% python3 -q
>>> import numpy as np
>>> import numpy.linalg as la
>>> np.set_printoptions(precision=4, suppress=True, linewidth=100, legacy="1.25")
>>> def tidy(a):
...     return np.round(a, 4) + 0
... 
>>> J = np.load("case17.npy")
>>> tidy(J)
array([[0.5   , 0.    , 0.    , 0.    , 0.    , 0.5   , 0.    ],
       [0.    , 0.3333, 0.    , 0.    , 0.3333, 0.3333, 0.    ],
       [0.    , 0.    , 0.2   , 0.2   , 0.2   , 0.2   , 0.2   ],
       [0.3333, 0.    , 0.    , 0.3333, 0.3333, 0.    , 0.    ],
       [0.3333, 0.3333, 0.    , 0.    , 0.3333, 0.    , 0.    ],
       [0.25  , 0.    , 0.    , 0.    , 0.25  , 0.5   , 0.    ],
       [0.    , 0.    , 0.    , 0.    , 0.    , 0.    , 1.    ]])
>>> np.allclose(J, J.T)
False
>>> tidy(np.trace(J))
3.2
>>> tidy((J - J.T) / 2)
array([[ 0.    ,  0.    ,  0.    , -0.1667, -0.1667,  0.125 ,  0.    ],
       [ 0.    ,  0.    ,  0.    ,  0.    ,  0.    ,  0.1667,  0.    ],
       [ 0.    ,  0.    ,  0.    ,  0.1   ,  0.1   ,  0.1   ,  0.1   ],
       [ 0.1667,  0.    , -0.1   ,  0.    ,  0.1667,  0.    ,  0.    ],
       [ 0.1667,  0.    , -0.1   , -0.1667,  0.    , -0.125 ,  0.    ],
       [-0.125 , -0.1667, -0.1   ,  0.    ,  0.125 ,  0.    ,  0.    ],
       [ 0.    ,  0.    , -0.1   ,  0.    ,  0.    ,  0.    ,  0.    ]])
>>> vec = np.array([0, -2, 0, -2, 1, 1, -1])
>>> a = np.maximum(J @ vec, 0)
>>> J.T @ a
array([0.4375, 0.    , 0.    , 0.    , 0.1875, 0.625 , 0.    ])
>>> np.maximum(J @ (3 * vec), 0)
array([1.5 , 0.  , 0.  , 0.  , 0.  , 2.25, 0.  ])
>>> r0 = np.array([0, -1, 3, 3, 3, 0, 2])
>>> A2 = J + np.outer(r0, np.eye(7)[3])
>>> tidy(A2)
array([[ 0.5   ,  0.    ,  0.    ,  0.    ,  0.    ,  0.5   ,  0.    ],
       [ 0.    ,  0.3333,  0.    , -1.    ,  0.3333,  0.3333,  0.    ],
       [ 0.    ,  0.    ,  0.2   ,  3.2   ,  0.2   ,  0.2   ,  0.2   ],
       [ 0.3333,  0.    ,  0.    ,  3.3333,  0.3333,  0.    ,  0.    ],
       [ 0.3333,  0.3333,  0.    ,  3.    ,  0.3333,  0.    ,  0.    ],
       [ 0.25  ,  0.    ,  0.    ,  0.    ,  0.25  ,  0.5   ,  0.    ],
       [ 0.    ,  0.    ,  0.    ,  2.    ,  0.    ,  0.    ,  1.    ]])
>>> tidy(la.det(A2) / la.det(J)), tidy(1 + la.solve(J, r0)[3])
(-2.0, -2.0)
>>> vec = np.array([-1, 1, -6, -9, 0, -3, -5])
>>> rhs = J @ vec
>>> b, lr = np.zeros(7), 1 / la.norm(J, 2) ** 2
>>> for i in range(6):
...     b -= lr * J.T @ (J @ b - rhs)
...     if i % 2 == 0: print(i, round(la.norm(J @ b - rhs), 4))
... 
0 3.2576
2 2.3949
4 1.8662
>>> tidy(la.cond(J))
11.9631
>>> A2 = J / la.norm(J, axis=1, keepdims=True)
>>> gram = A2 @ A2.T
>>> (gram - 2 * np.eye(7)).round(6).argmax(axis=1)
array([5, 5, 5, 4, 1, 0, 2])
>>> (np.abs(gram) > 0.9).astype(int)
array([[1, 0, 0, 0, 0, 0, 0],
       [0, 1, 0, 0, 0, 0, 0],
       [0, 0, 1, 0, 0, 0, 0],
       [0, 0, 0, 1, 0, 0, 0],
       [0, 0, 0, 0, 1, 0, 0],
       [0, 0, 0, 0, 0, 1, 0],
       [0, 0, 0, 0, 0, 0, 1]])
>>> tidy(la.norm(A2, axis=1))
array([1., 1., 1., 1., 1., 1., 1.])
>>> X = np.load("run15.npy")
>>> X
array([[-4,  0,  0,  0,  0,  0],
       [ 0, -2,  0,  0,  0,  0],
       [ 0,  0, -5,  0,  0,  0],
       [ 0,  0,  0,  1,  0,  0],
       [ 0,  0,  0,  0,  0,  0],
       [ 0,  0,  0,  0,  0, -5]])
>>> # triangular
>>> w, evecs = la.eigh(X)
>>> vec = np.array([1, -2, -2, -2, -2, 2])
>>> np.abs(X).sum(axis=1).max(), np.abs(w).max()
(5, 5.0)
>>> vec @ X @ vec
-48
>>> (np.sign(evecs[:, -1].round(6)) == np.sign(evecs[0, -1].round(6))).astype(int)
array([1, 1, 1, 0, 1, 1])
>>> left, sig, vt = la.svd(X)
>>> evecs = vt[:(sig > 1e-8).sum()]
>>> rng = np.random.default_rng(650482)
>>> vec = X[0] + -3 * X[5] + rng.integers(2) * np.eye(6)[4]
>>> vec
array([-4.,  0.,  0.,  0.,  1., 15.])
>>> evecs.T @ evecs
array([[1., 0., 0., 0., 0., 0.],
       [0., 1., 0., 0., 0., 0.],
       [0., 0., 1., 0., 0., 0.],
       [0., 0., 0., 1., 0., 0.],
       [0., 0., 0., 0., 0., 0.],
       [0., 0., 0., 0., 0., 1.]])
>>> np.allclose(evecs.T @ evecs @ vec, vec)
False
>>> la.matrix_rank(np.vstack([X, vec]))
6
>>> la.cond(X) > 100
True
>>> [round(float(x), 4) for x in la.svd(X, compute_uv=False)[:3]]
[5.0, 5.0, 4.0]
>>> tidy(la.norm(X, 2) / la.norm(X))
0.5934
>>> X[:, 5] @ X[:, 3]
0
>>> tidy(la.norm(X, axis=0))
array([4., 2., 5., 1., 0., 5.])
>>> X.T @ X
array([[16,  0,  0,  0,  0,  0],
       [ 0,  4,  0,  0,  0,  0],
       [ 0,  0, 25,  0,  0,  0],
       [ 0,  0,  0,  1,  0,  0],
       [ 0,  0,  0,  0,  0,  0],
       [ 0,  0,  0,  0,  0, 25]])
>>> tidy(la.svd(X, compute_uv=False))
array([5., 5., 4., 2., 1., 0.])
>>> tidy(la.pinv(X))
array([[-0.25,  0.  ,  0.  ,  0.  ,  0.  ,  0.  ],
       [ 0.  , -0.5 ,  0.  ,  0.  ,  0.  ,  0.  ],
       [ 0.  ,  0.  , -0.2 ,  0.  ,  0.  ,  0.  ],
       [ 0.  ,  0.  ,  0.  ,  1.  ,  0.  ,  0.  ],
       [ 0.  ,  0.  ,  0.  ,  0.  ,  0.  ,  0.  ],
       [ 0.  ,  0.  ,  0.  ,  0.  ,  0.  , -0.2 ]])
>>> rk = la.matrix_rank(X)
>>> rk
5
>>> null = la.svd(X)[2][rk:].T
>>> la.matrix_rank(X.T @ X), la.matrix_rank(X @ X.T)
(5, 5)
>>> [int(la.matrix_rank(X[:, :j + 1])) for j in range(6)]
[1, 2, 3, 4, 4, 5]
>>> X @ null
array([[0.],
       [0.],
       [0.],
       [0.],
       [0.],
       [0.]])
>>> null[:, 0] / null[np.abs(null[:, 0]).round(6).argmax(), 0]
array([0., 0., 0., 0., 1., 0.])
>>> W0 = np.loadtxt("w.csv", delimiter=",")
>>> W0
array([[20., 24.,  0.,  0.],
       [18., 20.,  0.,  0.],
       [ 3.,  0., 10.,  4.],
       [ 0.,  0., 22.,  8.],
       [11.,  8.,  0.,  0.],
       [ 6.,  0.,  1.,  1.],
       [22., 31.,  0.,  0.],
       [ 2.,  0., 13.,  5.],
       [ 0.,  0., 37., 13.],
       [13.,  4.,  0.,  0.],
       [ 6.,  0.,  1.,  1.],
       [24., 33.,  0.,  0.],
       [ 9.,  0.,  0.,  0.],
       [14., 12.,  0.,  0.],
       [12.,  3.,  0.,  0.],
       [ 7.,  0.,  0.,  0.],
       [11.,  0.,  0.,  0.],
       [ 5.,  0.,  4.,  2.],
       [12., 10.,  0.,  0.],
       [ 1.,  0., 16.,  6.],
       [ 9.,  0.,  0.,  0.],
       [ 1.,  0., 16.,  6.],
       [ 9.,  0.,  0.,  0.],
       [ 8.,  0.,  0.,  0.],
       [14., 15.,  0.,  0.],
       [19., 23.,  0.,  0.],
       [ 3.,  0., 10.,  4.],
       [ 7.,  0.,  0.,  0.],
       [ 0.,  0., 19.,  7.],
       [14.,  3.,  0.,  0.]])
>>> # rows 5 and 10 are equal
>>> np.abs(np.diag(la.qr(X)[1])) > 1e-9
array([ True,  True,  True,  True, False,  True])
>>> tidy(X @ la.pinv(X) @ X)
array([[-4.,  0.,  0.,  0.,  0.,  0.],
       [ 0., -2.,  0.,  0.,  0.,  0.],
       [ 0.,  0., -5.,  0.,  0.,  0.],
       [ 0.,  0.,  0.,  1.,  0.,  0.],
       [ 0.,  0.,  0.,  0.,  0.,  0.],
       [ 0.,  0.,  0.,  0.,  0., -5.]])
>>> la.lstsq(X[:-1].T, X[-1])[2]
4
>>> left, sig, vt = la.svd(W0)
>>> tidy(sig)
array([86.6677, 59.4125, 23.8223,  1.1697])
>>> np.argmax(sig[:-1] / (sig[1:] + 1e-6)) + 1
3
>>> A2 = left[:, :3] @ np.diag(sig[:3]) @ vt[:3]
>>> tidy(np.abs(W0 - A2).max())
0.4928
>>> tidy(la.norm(W0 - A2, 2)), tidy(sig[3])
(1.1697, 1.1697)
>>> la.matrix_rank(A2)
3
>>> la.matrix_rank(W0, rtol=0.05)
3
>>> vec = np.array([-1, 0, -1, 2])
>>> rhs = W0 @ vec
>>> tidy(la.pinv(W0) @ W0)
array([[1., 0., 0., 0.],
       [0., 1., 0., 0.],
       [0., 0., 1., 0.],
       [0., 0., 0., 1.]])
>>> rhs = rhs + 0.02 * rng.normal(size=30)
>>> tidy(rhs)
array([-19.9816, -17.9684,  -4.9856,  -5.9885, -10.9593,  -5.0094, -22.0302,  -4.9737, -10.9734,
       -12.9857,  -4.9947, -23.9933,  -8.981 , -13.9925, -12.0228,  -6.9987, -11.0066,  -4.9841,
       -12.038 ,  -4.9641,  -8.9787,  -4.9993,  -8.9809,  -8.0071, -14.0334, -18.9892,  -4.9938,
        -7.0152,  -4.9751, -14.0093])
>>> b, *_ = la.lstsq(W0, rhs)
>>> tidy(b)
array([-0.9997, -0.0002, -1.0011,  2.0055])
>>> b.round()
array([-1., -0., -1.,  2.])
>>> [round(float(la.norm(la.solve(W0.T @ W0 + lam * np.eye(4), W0.T @ rhs))), 2) for lam in (0, 1, 10, 100)]
[2.45, 1.64, 1.03, 0.93]
>>> M = np.array([[5, 3, 0, 0, 0, 0],
...     [-7, -3, 0, 0, 0, 0],
...     [7, 9, 0, 0, 0, 0],
...     [0, 0, 5, 3, 0, 0],
...     [0, 0, -7, -3, 0, 0],
...     [0, 0, 7, 9, 0, 0],
...     [0, 0, 0, 0, 5, 3],
...     [0, 0, 0, 0, -7, -3],
...     [0, 0, 0, 0, 7, 9]])
>>> tidy(la.norm(M))
25.807
>>> M.sum(axis=1)
array([  8, -10,  16,   8, -10,  16,   8, -10,  16])
>>> la.matrix_rank(M)
6
>>> M[:, 6]
Traceback (most recent call last):
  File "<python-input-85>", line 1, in <module>
    M[:, 6]
    ~^^^^^^
IndexError: index 6 is out of bounds for axis 1 with size 6
>>> M.sum(axis=0)
array([5, 9, 5, 9, 5, 9])
>>> O, evecs = la.qr(M[:, :5])[0], la.qr(M[:, 5:])[0]
>>> sig = la.svd(O.T @ evecs, compute_uv=False)
>>> tidy(la.norm(O @ O.T - evecs @ evecs.T, 2))
1.0
>>> A2 = np.c_[M[:, :1] @ np.array([[4]]), np.array([1, -2, -1, 1, -2, 2, -2, 2, -2])]
>>> A2
array([[ 20,   1],
       [-28,  -2],
       [ 28,  -1],
       [  0,   1],
       [  0,  -2],
       [  0,   2],
       [  0,  -2],
       [  0,   2],
       [  0,  -2]])
>>> la.matrix_rank(np.c_[M, A2])
7
>>> tidy(la.norm(A2 - M @ la.lstsq(M, A2)[0], axis=0))
array([0.    , 0.6155])
>>> data = np.load("test4.npy")
>>> data
array([[ 1,  0,  0,  0,  0],
       [ 4,  1,  0,  0,  0],
       [ 3, -5,  1,  0,  0],
       [ 2,  4, -3,  1,  0],
       [ 1, -3,  1,  1,  1]])
>>> vec = np.array([-6, 1, -7, -8, -7])
>>> rhs = data @ vec
>>> b, lr = np.zeros(5), 1 / la.norm(data, 2) ** 2
>>> for i in range(250):
...     b -= lr * data.T @ (data @ b - rhs)
...     if i % 50 == 0: print(i, round(la.norm(data @ b - rhs), 4))
... 
0 20.3425
50 4.2489
100 1.3185
150 0.4102
200 0.1286
>>> tidy(b)
array([-6.0155,  1.08  , -6.5758, -7.0244, -8.1159])
>>> vec = np.array([0, -2, 0, -2, -2])
>>> rhs = data @ vec
>>> rhs
array([  0,  -2,  10, -10,   2])
>>> tidy(la.solve(data, rhs))
array([ 0., -2.,  0., -2., -2.])
>>> tidy(la.solve(data, -1 * rhs))
array([0., 2., 0., 2., 2.])
>>> mat = np.array([[-0.2, -0.6, -1.4, 0.3],
...     [0.2, -1.1, 0.8, 1.1],
...     [-0.9, 0.2, 0.3, -1.2],
...     [0.2, -0.5, 0.6, -0.6],
...     [1.3, 1.2, 1.2, -0.5]])
>>> mat
array([[-0.2, -0.6, -1.4,  0.3],
       [ 0.2, -1.1,  0.8,  1.1],
       [-0.9,  0.2,  0.3, -1.2],
       [ 0.2, -0.5,  0.6, -0.6],
       [ 1.3,  1.2,  1.2, -0.5]])
>>> O, evecs = la.qr(mat[:, :1])[0], la.qr(mat[:, 1:])[0]
>>> sig = la.svd(O.T @ evecs, compute_uv=False)
>>> (sig > 0.9).sum()
0
>>> tidy(np.degrees(np.arccos(sig.clip(0, 1))))
array([38.5285])
>>> np.abs(mat).max()
1.4
>>> la.matrix_rank(mat)
4
>>> np.count_nonzero(mat)
20
>>> tidy(la.svd(mat, compute_uv=False))
array([2.645 , 2.0315, 1.4658, 0.699 ])
>>> mat.shape
(5, 4)
>>> tidy(np.diff(mat, axis=0))
array([[ 0.4, -0.5,  2.2,  0.8],
       [-1.1,  1.3, -0.5, -2.3],
       [ 1.1, -0.7,  0.3,  0.6],
       [ 1.1,  1.7,  0.6,  0.1]])
>>> proj = mat @ la.solve(mat.T @ mat, mat.T)
>>> np.allclose(proj @ proj, proj)
True
>>> tidy((np.eye(5) - proj) @ mat)
array([[0., 0., 0., 0.],
       [0., 0., 0., 0.],
       [0., 0., 0., 0.],
       [0., 0., 0., 0.],
       [0., 0., 0., 0.]])
>>> tidy(la.eigvalsh(proj))
array([0., 1., 1., 1., 1.])
>>> la.matrix_rank(np.eye(5) - proj)
1
>>> tidy(np.diag(proj))
array([0.6965, 0.8399, 0.7523, 0.8872, 0.8241])
>>> left, sig, vt = la.svd(mat, full_matrices=False)
>>> tidy(left.T @ left)
array([[1., 0., 0., 0.],
       [0., 1., 0., 0.],
       [0., 0., 1., 0.],
       [0., 0., 0., 1.]])
>>> np.abs(left[:, 0]).round(6).argmax()
4
>>> tidy(np.sqrt((sig ** 2).sum())), tidy(la.norm(mat))
(3.7094, 3.7094)
>>> tidy(sig)
array([2.645 , 2.0315, 1.4658, 0.699 ])
>>> np.allclose(left * sig @ vt, mat)
True
>>> E = np.load("m.npy")
>>> E
array([[  0,   0,   9,  -4,  16,  -7,  -4],
       [  0,   0,   8,  -6,  -5, -13,  12],
       [ -9,  -8,   0,  12, -11,   6,   1],
       [  4,   6, -12,   0, -13,  -9,   4],
       [-16,   5,  11,  13,   0,  11,   4],
       [  7,  13,  -6,   9, -11,   0,   1],
       [  4, -12,  -1,  -4,  -4,  -1,   0]])
>>> left, sig, vt = la.svd(E)
>>> evecs = vt[:(sig > 1e-8).sum()]
>>> vec = E[2] + -3 * E[1] + rng.integers(2) * np.eye(7)[5]
>>> vec
array([ -9.,  -8., -24.,  30.,   4.,  46., -35.])
>>> np.allclose(evecs.T @ evecs @ vec, vec)
False
>>> tidy(la.norm(vec - evecs.T @ evecs @ vec))
0.0363
>>> la.matrix_rank(np.vstack([E, vec]))
7
>>> tidy(np.diag(evecs.T @ evecs))
array([0.957 , 0.9637, 0.8822, 0.8508, 0.7793, 0.9987, 0.5684])
>>> rk = la.matrix_rank(E)
>>> rk
6
>>> null = la.svd(E)[2][rk:].T
>>> [int(la.matrix_rank(E[:, :j + 1])) for j in range(7)]
[1, 2, 3, 4, 5, 6, 6]
>>> tidy(null[:, 0] / null[np.abs(null[:, 0]).round(6).argmax(), 0])
array([ 0.3158, -0.2901, -0.5225,  0.5879,  0.715 ,  0.0552,  1.    ])
>>> null.shape
(7, 1)
>>> feats = np.load("arr.npy")
>>> feats
array([[ 4,  2, -4],
       [ 2,  1, -2],
       [-4, -2,  4]])
>>> # rows and columns are dependent
>>> rk = la.matrix_rank(feats)
>>> rk
1
>>> null = la.svd(feats)[2][rk:].T
>>> tidy(feats @ null)
array([[0., 0.],
       [0., 0.],
       [0., 0.]])
>>> null.shape
(3, 2)
>>> tidy(null @ null.T)
array([[ 0.5556, -0.2222,  0.4444],
       [-0.2222,  0.8889,  0.2222],
       [ 0.4444,  0.2222,  0.5556]])
>>> la.matrix_rank(feats.T @ feats), la.matrix_rank(feats @ feats.T)
(1, 1)
>>> la.matrix_power(feats, 4)
array([[ 2916,  1458, -2916],
       [ 1458,   729, -1458],
       [-2916, -1458,  2916]])
>>> np.allclose(feats, feats.T)
True
>>> np.trace(feats)
9
>>> tidy(la.det(feats))
0.0
>>> feats @ feats
array([[ 36,  18, -36],
       [ 18,   9, -18],
       [-36, -18,  36]])
